In [1]: import numpy as np

In [2]: from numpy import linalg as LA

In [3]: np.set_printoptions(precision=1, suppress=True, linewidth=200, sign=" ")

In [4]: def tidy(a):
   ...:     return np.round(a, 1) + 0
   ...: 

In [5]: mat = np.load("a.npy")

In [6]: mat
Out[6]: 
array([[ 2, -2, -2, -2,  2, -2,  0,  2, -1,  0,  0,  2,  2,  0, -1],
       [ 1,  0,  0,  0,  1, -2,  2,  2,  0,  1, -2,  2,  0,  0, -1],
       [-2, -1, -1,  1,  1, -1,  2, -1,  0, -2, -2,  0, -1,  0, -1],
       [ 0,  2, -1,  0,  1,  0, -1, -1,  1,  2, -2,  0, -2,  0,  1],
       [ 0, -1,  0, -2, -1,  0,  0, -2,  2, -2, -1,  2,  2, -2,  1],
       [-1,  0,  0, -1,  1,  1,  1, -1,  2, -1, -2, -1,  0, -2, -2],
       [-2, -1,  0,  2,  0,  1,  0,  2,  0,  2, -1, -1,  0,  1, -2],
       [ 2,  0, -2,  1,  0, -1,  2, -2,  1,  2,  2,  1, -1, -1,  2],
       [ 0, -2, -2, -2,  0,  2, -4, -2, -1, -2,  4, -2,  2,  0,  1]])

In [7]: rank = LA.matrix_rank(mat)

In [8]: rank
Out[8]: np.int64(8)

In [9]: null = LA.svd(mat)[2][rank:].T

In [10]: [int(LA.matrix_rank(mat[:, :j + 1])) for j in range(15)]
Out[10]: [1, 2, 3, 4, 5, 6, 7, 8, 8, 8, 8, 8, 8, 8, 8]

In [11]: [int(LA.matrix_rank(mat[:i])) for i in range(1, len(mat) + 1)]
Out[11]: [1, 2, 3, 4, 5, 6, 7, 8, 8]

In [12]: LA.cond(mat) > 100
Out[12]: np.True_

In [13]: B = mat / np.sqrt((mat ** 2).mean(axis=1, keepdims=True))

In [14]: LA.matrix_rank(B) == LA.matrix_rank(mat)
Out[14]: np.True_

In [15]: LA.matrix_rank(mat - mat.mean(axis=1, keepdims=True))
Out[15]: np.int64(8)

In [16]: tidy(B[8])
Out[16]: array([ 0. , -1. , -1. , -1. ,  0. ,  1. , -1.9, -1. , -0.5, -1. ,  1.9, -1. ,  1. ,  0. ,  0.5])

In [17]: left, sv, Vh = LA.svd(mat)

In [18]: vecs = Vh[:(sv > 1e-8).sum()]

In [19]: rng = np.random.default_rng(978)

In [20]: x = mat[8] + -1 * mat[4] + rng.integers(2) * np.eye(15)[5]

In [21]: x
Out[21]: array([ 0., -1., -2.,  0.,  1.,  2., -4.,  0., -3.,  0.,  5., -4.,  0.,  2.,  0.])

In [22]: np.allclose(vecs.T @ vecs @ x, x)
Out[22]: True

In [23]: B = np.array([[-1, 2],
    ...:     [2, -2],
    ...:     [1, -1],
    ...:     [1, -2],
    ...:     [2, -2],
    ...:     [-1, 1],
    ...:     [-2, -1],
    ...:     [1, -1],
    ...:     [-2, -2],
    ...:     [1, 1],
    ...:     [-1, 2],
    ...:     [-1, -2],
    ...:     [-1, 0],
    ...:     [0, 2],
    ...:     [-2, 0]])

In [24]: np.einsum("ik,kj->ji", mat, B)
Out[24]: 
array([[ -2,   4,   1,   8, -19,   0,  11, -14, -10],
       [  4, -13, -13,  -7,  -6, -12,  -3,   3,  30]])

In [25]: np.vstack([mat, B.T]).shape
Out[25]: (11, 15)

In [26]: np.einsum("ij->j", mat)
Out[26]: array([ 0, -5, -8, -3,  5, -2,  2, -3,  4,  0, -4,  3,  2, -4, -2])

In [27]: np.einsum("ik,kj->ij", mat, B)
Out[27]: 
array([[ -2,   4],
       [  4, -13],
       [  1, -13],
       [  8,  -7],
       [-19,  -6],
       [  0, -12],
       [ 11,  -3],
       [-14,   3],
       [-10,  30]])

In [28]: LA.matrix_rank(np.vstack([mat, B.T]))
Out[28]: np.int64(10)

In [29]: B.T @ mat.T
Out[29]: 
array([[ -2,   4,   1,   8, -19,   0,  11, -14, -10],
       [  4, -13, -13,  -7,  -6, -12,  -3,   3,  30]])
